$ python3 -q
>>> import numpy as np
>>> np.set_printoptions(precision=1, suppress=True, linewidth=120, floatmode="fixed")
>>> rd = lambda a: np.round(a, 1) + 0
>>> K = np.array([[-5, -6, -4, 7, 0],
...     [2, -2, 4, 7, -7],
...     [-9, 4, -5, -8, -4],
...     [3, 9, 3, 7, -2],
...     [2, 8, -8, 0, 2]])
>>> K
array([[-5, -6, -4,  7,  0],
       [ 2, -2,  4,  7, -7],
       [-9,  4, -5, -8, -4],
       [ 3,  9,  3,  7, -2],
       [ 2,  8, -8,  0,  2]])
>>> q, r_ = np.linalg.qr(K)
>>> rd(abs(r_[0, 0])), rd(np.linalg.norm(K[:, 0]))
(np.float64(11.1), np.float64(11.1))
>>> rd(r_)
array([[ 11.1,   3.0,   6.0,   6.5,   1.8],
       [  0.0,  13.9,  -4.2,  -3.2,  -0.7],
       [  0.0,   0.0,  -8.8,  -1.0,   5.0],
       [  0.0,   0.0,   0.0, -12.6,   3.2],
       [  0.0,   0.0,   0.0,   0.0,  -5.9]])
>>> rd(np.abs(np.diag(r_)))
array([11.1, 13.9,  8.8, 12.6,  5.9])
>>> r0 = np.array([3, -3, 0, 2, 3])
>>> B = K + np.outer(r0, np.eye(5)[4])
>>> rd(np.linalg.det(B) / np.linalg.det(K)), rd(1 + np.linalg.solve(K, r0)[4])
(np.float64(1.5), np.float64(1.5))
>>> r0, r1 = K[0], K[4]
>>> r0 @ r1
np.int64(-26)
>>> p = (r0 @ r1) / (r0 @ r0) * r0
>>> rd(r1 - p)
array([ 1.0,  6.8, -8.8,  1.4,  2.0])
>>> np.outer(r0, r1)
array([[-10, -40,  40,   0, -10],
       [-12, -48,  48,   0, -12],
       [ -8, -32,  32,   0,  -8],
       [ 14,  56, -56,   0,  14],
       [  0,   0,   0,   0,   0]])
>>> rd(p)
array([ 1.0,  1.2,  0.8, -1.4,  0.0])
>>> B = np.array([[2, 3], [2, 2], [1, 1], [1, 3], [1, 0]])
>>> np.einsum("ij,ij->i", K, K)
array([126, 122, 202, 152, 136])
>>> B @ K
Traceback (most recent call last):
  File "<python-input-20>", line 1, in <module>
    B @ K
    ~~^~~
ValueError: matmul: Input operand 1 has a mismatch in its core dimension 0, with gufunc signature (n?,k),(k,m?)->(n?,m?) (size 5 is different from 2)
>>> np.einsum("ik,kj->ji", K, B)
array([[-19,   4, -27,  32,  14],
       [-10,  27, -48,  51,  14]])
>>> np.linalg.matrix_rank(np.vstack([K, B.T]))
np.int64(5)
>>> t3 = np.stack([K, 4 * K, K[::-1]])
>>> t3.sum(axis=0)
array([[-23, -22, -28,  35,   2],
       [ 13,  -1,  23,  42, -37],
       [-54,  24, -30, -48, -24],
       [ 17,  43,  19,  42, -17],
       [  5,  34, -44,   7,  10]])
>>> np.linalg.matrix_rank(t3)
array([5, 5, 5])
>>> t3.shape
(3, 5, 5)
>>> A = np.load("a.npy")
>>> A
array([[ -1.9,   8.8,  -3.0],
       [  1.7,  -7.5,   2.7],
       [  0.5,  -2.6,   0.9],
       [ -2.4,  10.8,  -3.7],
       [  0.9,  -4.0,   1.4],
       [  1.2,  -4.9,   1.5],
       [  0.3,  -1.3,   0.5],
       [  0.4,  -1.8,   0.7],
       [  0.7,  -2.4,   0.9],
       [  4.0, -19.0,   6.2],
       [  1.2,  -5.9,   2.0],
       [ -1.4,   6.8,  -2.4],
       [ -0.8,   3.5,  -1.1],
       [  2.1,  -9.6,   3.1],
       [ -3.8,  17.3,  -5.8],
       [  1.4,  -6.6,   2.3],
       [ -0.3,   1.0,  -0.5],
       [ -1.2,   6.0,  -2.2],
       [ -0.1,  -0.1,   0.1],
       [ -5.5,  24.7,  -8.4],
       [ -4.5,  20.4,  -6.8],
       [  0.6,  -2.5,   0.7],
       [  0.7,  -2.7,   0.9]])
>>> dist = np.linalg.norm(A[:, None] - A[None], axis=-1)
>>> dist.shape
(23, 23)
>>> np.unravel_index(dist.round(6).argmax(), dist.shape)
(np.int64(9), np.int64(19))
>>> dist.mean(axis=1).argmax()
np.int64(19)
>>> np.linalg.matrix_rank(dist ** 2)
np.int64(5)
>>> rd(dist[6])
array([10.9,  6.7,  1.4, 13.1,  2.9,  3.8,  0.0,  0.5,  1.2, 19.0,  4.9,  8.8,  5.2,  8.9, 20.1,  5.7,  2.6,  7.9,
        1.3, 28.1, 23.4,  1.3,  1.5])
>>> (dist + 1e9 * np.eye(23)).round(6).argmin(axis=1)
array([11, 15, 22,  0,  5,  4,  7,  6, 21, 13, 15, 17, 16,  1, 20, 10, 18, 11, 16, 20, 14,  2,  2])
>>> w1 = np.array([[-2, -2, 1, -2, 2, 0], [1, -1, -2, -3, -2, 2], [-2, 1, -3, 0, 3, 3]])
>>> c = np.array([0, -2, -1, 1, 1, 0])
>>> act = np.maximum(A @ w1 + c, 0)
>>> rd((act > 0).mean(axis=0))
array([0.4, 0.4, 0.6, 0.6, 0.6, 0.4])
>>> (act > 0).astype(int)
array([[1, 0, 0, 0, 0, 1],
       [0, 1, 1, 1, 1, 0],
       [0, 1, 1, 1, 1, 0],
       [1, 0, 0, 0, 0, 1],
       [0, 1, 1, 1, 1, 0],
       [0, 1, 1, 1, 1, 0],
       [0, 0, 1, 1, 1, 0],
       [0, 0, 1, 1, 1, 0],
       [0, 0, 1, 1, 1, 0],
       [0, 1, 1, 1, 1, 0],
       [0, 1, 1, 1, 1, 0],
       [1, 0, 0, 0, 0, 1],
       [1, 0, 0, 0, 0, 1],
       [0, 1, 1, 1, 1, 0],
       [1, 0, 0, 0, 0, 1],
       [0, 1, 1, 1, 1, 0],
       [1, 0, 0, 0, 0, 1],
       [1, 0, 0, 0, 0, 1],
       [0, 0, 0, 1, 1, 1],
       [1, 0, 0, 0, 0, 1],
       [1, 0, 0, 0, 0, 1],
       [0, 0, 1, 1, 1, 0],
       [0, 1, 1, 1, 1, 0]])
>>> Z = np.array([[-1, 2, 3],
...     [-3, -2, 3],
...     [0, -3, -2],
...     [-1, -2, -3],
...     [-3, 0, 1],
...     [-1, 3, 2]])
>>> (act @ Z).round(6).argmax(axis=1)
array([2, 2, 2, 2, 2, 2, 2, 2, 2, 2, 2, 2, 2, 2, 2, 2, 2, 2, 1, 2, 2, 2, 2])
>>> w1 @ Z
array([[  4,   1,  -6],
       [  9,  22,  15],
       [-13,  12,  12]])
>>> W0 = np.array([[0.6, -0.7, 0.7, -1.0],
...     [-0.2, 0.6, 0.2, -2.7],
...     [-0.2, 0.5, 0.0, -2.7],
...     [-0.4, 1.7, -0.4, -1.2]])
>>> W0
array([[ 0.6, -0.7,  0.7, -1.0],
       [-0.2,  0.6,  0.2, -2.7],
       [-0.2,  0.5,  0.0, -2.7],
       [-0.4,  1.7, -0.4, -1.2]])
>>> hat = np.triu(np.array([[1, 1, 1, 2], [0, 1, 1, 0], [0, 1, 2, 0], [0, 2, 1, 1]]), 1) + np.eye(4)
>>> B = hat @ W0 @ np.linalg.inv(hat)
>>> rd(B)
array([[-0.6,  4.4, -3.7, -7.6],
       [-0.4,  1.5, -0.9, -4.6],
       [-0.2,  0.7, -0.5, -2.3],
       [-0.4,  2.1, -2.1, -0.4]])
>>> rd(hat @ W0 - W0 @ hat)
array([[-1.2,  3.9, -0.5, -9.0],
       [-0.2,  0.7, -0.4, -2.3],
       [ 0.0,  0.2, -0.3,  0.4],
       [ 0.0,  0.4, -1.3,  0.8]])
>>> rd(np.poly(B))
array([ 1.0,  0.0,  1.9, -0.8, -0.4])
